$ python -q
>>> import numpy as np
>>> np.set_printoptions(precision=3, suppress=True, linewidth=160)
>>> data = np.load("layer14.npy")
>>> data
array([[ 0,  0, -4, -6],
       [ 0,  0, -4, -4],
       [ 4,  6,  2,  3],
       [ 4,  4,  2,  2]])
>>> other = np.linalg.inv(data)
>>> data @ other
array([[1., 0., 0., 0.],
       [0., 1., 0., 0.],
       [0., 0., 1., 0.],
       [0., 0., 0., 1.]])
>>> np.allclose(other, data.T)
False
>>> other
array([[-0.25 ,  0.375, -0.5  ,  0.75 ],
       [ 0.25 , -0.25 ,  0.5  , -0.5  ],
       [ 0.5  , -0.75 , -0.   , -0.   ],
       [-0.5  ,  0.5  ,  0.   ,  0.   ]])
>>> round(np.linalg.cond(data), 3)
np.float64(17.066)
>>> np.linalg.det(data) * other
array([[-16.,  24., -32.,  48.],
       [ 16., -16.,  32., -32.],
       [ 32., -48.,  -0.,  -0.],
       [-32.,  32.,   0.,   0.]])
>>> (other + other.T) / 2
array([[-0.25 ,  0.312,  0.   ,  0.125],
       [ 0.312, -0.25 , -0.125,  0.   ],
       [ 0.   , -0.125, -0.   ,  0.   ],
       [ 0.125,  0.   ,  0.   ,  0.   ]])
>>> np.allclose(other, other.T)
False
>>> np.linalg.determinant(other)
Traceback (most recent call last):
  File "<python-input-12>", line 1, in <module>
    np.linalg.determinant(other)
    ^^^^^^^^^^^^^^^^^^^^^
AttributeError: module 'numpy.linalg' has no attribute 'determinant'
>>> other.inv()
Traceback (most recent call last):
  File "<python-input-13>", line 1, in <module>
    other.inv()
    ^^^^^^^^^
AttributeError: 'numpy.ndarray' object has no attribute 'inv'
>>> round(np.linalg.det(other), 3)
np.float64(0.016)
>>> arr = np.loadtxt("data.csv", delimiter=",")
>>> arr
array([[ 35., -48.,  -6.,  36.,  18., -18., -48.,  54., -54., -12.,  30., -30.],
       [-48.,  63.,   8., -48., -24.,  24.,  64., -72.,  72.,  16., -40.,  40.],
       [ -6.,   8.,   0.,  -6.,  -3.,   3.,   8.,  -9.,   9.,   2.,  -5.,   5.],
       [ 36., -48.,  -6.,  35.,  18., -18., -48.,  54., -54., -12.,  30., -30.],
       [ 18., -24.,  -3.,  18.,   8.,  -9., -24.,  27., -27.,  -6.,  15., -15.],
       [-18.,  24.,   3., -18.,  -9.,   8.,  24., -27.,  27.,   6., -15.,  15.],
       [-48.,  64.,   8., -48., -24.,  24.,  63., -72.,  72.,  16., -40.,  40.],
       [ 54., -72.,  -9.,  54.,  27., -27., -72.,  80., -81., -18.,  45., -45.],
       [-54.,  72.,   9., -54., -27.,  27.,  72., -81.,  80.,  18., -45.,  45.],
       [-12.,  16.,   2., -12.,  -6.,   6.,  16., -18.,  18.,   3., -10.,  10.],
       [ 30., -40.,  -5.,  30.,  15., -15., -40.,  45., -45., -10.,  24., -25.],
       [-30.,  40.,   5., -30., -15.,  15.,  40., -45.,  45.,  10., -25.,  24.]])
>>> # symmetric
>>> O, evecs = np.linalg.qr(arr[:, :7])[0], np.linalg.qr(arr[:, 7:])[0]
>>> sv = np.linalg.svd(O.T @ evecs, compute_uv=False)
>>> np.round(np.linalg.norm(O @ O.T - evecs @ evecs.T, 2), 3)
np.float64(1.0)
>>> (sv > 0.9).sum()
np.int64(1)
>>> w, evecs = np.linalg.eigh(arr)
>>> np.linalg.eigvalsh(arr @ arr)
array([     1.,      1.,      1.,      1.,      1.,      1.,      1.,      1.,      1.,      1.,      1., 188356.])
>>> np.round(evecs.T @ arr @ evecs, 3) + 0
array([[ -1.,   0.,   0.,   0.,   0.,   0.,   0.,   0.,   0.,   0.,   0.,   0.],
       [  0.,  -1.,   0.,   0.,   0.,   0.,   0.,   0.,   0.,   0.,   0.,   0.],
       [  0.,   0.,  -1.,   0.,   0.,   0.,   0.,   0.,   0.,   0.,   0.,   0.],
       [  0.,   0.,   0.,  -1.,   0.,   0.,   0.,   0.,   0.,   0.,   0.,   0.],
       [  0.,   0.,   0.,   0.,  -1.,   0.,   0.,   0.,   0.,   0.,   0.,   0.],
       [  0.,   0.,   0.,   0.,   0.,  -1.,   0.,   0.,   0.,   0.,   0.,   0.],
       [  0.,   0.,   0.,   0.,   0.,   0.,  -1.,   0.,   0.,   0.,   0.,   0.],
       [  0.,   0.,   0.,   0.,   0.,   0.,   0.,  -1.,   0.,   0.,   0.,   0.],
       [  0.,   0.,   0.,   0.,   0.,   0.,   0.,   0.,  -1.,   0.,   0.,   0.],
       [  0.,   0.,   0.,   0.,   0.,   0.,   0.,   0.,   0.,  -1.,   0.,   0.],
       [  0.,   0.,   0.,   0.,   0.,   0.,   0.,   0.,   0.,   0.,  -1.,   0.],
       [  0.,   0.,   0.,   0.,   0.,   0.,   0.,   0.,   0.,   0.,   0., 434.]])
>>> np.round(evecs.T @ evecs, 3) + 0
array([[1., 0., 0., 0., 0., 0., 0., 0., 0., 0., 0., 0.],
       [0., 1., 0., 0., 0., 0., 0., 0., 0., 0., 0., 0.],
       [0., 0., 1., 0., 0., 0., 0., 0., 0., 0., 0., 0.],
       [0., 0., 0., 1., 0., 0., 0., 0., 0., 0., 0., 0.],
       [0., 0., 0., 0., 1., 0., 0., 0., 0., 0., 0., 0.],
       [0., 0., 0., 0., 0., 1., 0., 0., 0., 0., 0., 0.],
       [0., 0., 0., 0., 0., 0., 1., 0., 0., 0., 0., 0.],
       [0., 0., 0., 0., 0., 0., 0., 1., 0., 0., 0., 0.],
       [0., 0., 0., 0., 0., 0., 0., 0., 1., 0., 0., 0.],
       [0., 0., 0., 0., 0., 0., 0., 0., 0., 1., 0., 0.],
       [0., 0., 0., 0., 0., 0., 0., 0., 0., 0., 1., 0.],
       [0., 0., 0., 0., 0., 0., 0., 0., 0., 0., 0., 1.]])
>>> np.unique(w.round(6) + 0, return_counts=True)[1]
array([11,  1])
>>> np.round(evecs @ np.diag(w) @ evecs.T, 3) + 0
array([[ 35., -48.,  -6.,  36.,  18., -18., -48.,  54., -54., -12.,  30., -30.],
       [-48.,  63.,   8., -48., -24.,  24.,  64., -72.,  72.,  16., -40.,  40.],
       [ -6.,   8.,   0.,  -6.,  -3.,   3.,   8.,  -9.,   9.,   2.,  -5.,   5.],
       [ 36., -48.,  -6.,  35.,  18., -18., -48.,  54., -54., -12.,  30., -30.],
       [ 18., -24.,  -3.,  18.,   8.,  -9., -24.,  27., -27.,  -6.,  15., -15.],
       [-18.,  24.,   3., -18.,  -9.,   8.,  24., -27.,  27.,   6., -15.,  15.],
       [-48.,  64.,   8., -48., -24.,  24.,  63., -72.,  72.,  16., -40.,  40.],
       [ 54., -72.,  -9.,  54.,  27., -27., -72.,  80., -81., -18.,  45., -45.],
       [-54.,  72.,   9., -54., -27.,  27.,  72., -81.,  80.,  18., -45.,  45.],
       [-12.,  16.,   2., -12.,  -6.,   6.,  16., -18.,  18.,   3., -10.,  10.],
       [ 30., -40.,  -5.,  30.,  15., -15., -40.,  45., -45., -10.,  24., -25.],
       [-30.,  40.,   5., -30., -15.,  15.,  40., -45.,  45.,  10., -25.,  24.]])
>>> (w > 1e-8).sum(), (w < -1e-8).sum()
(np.int64(1), np.int64(11))
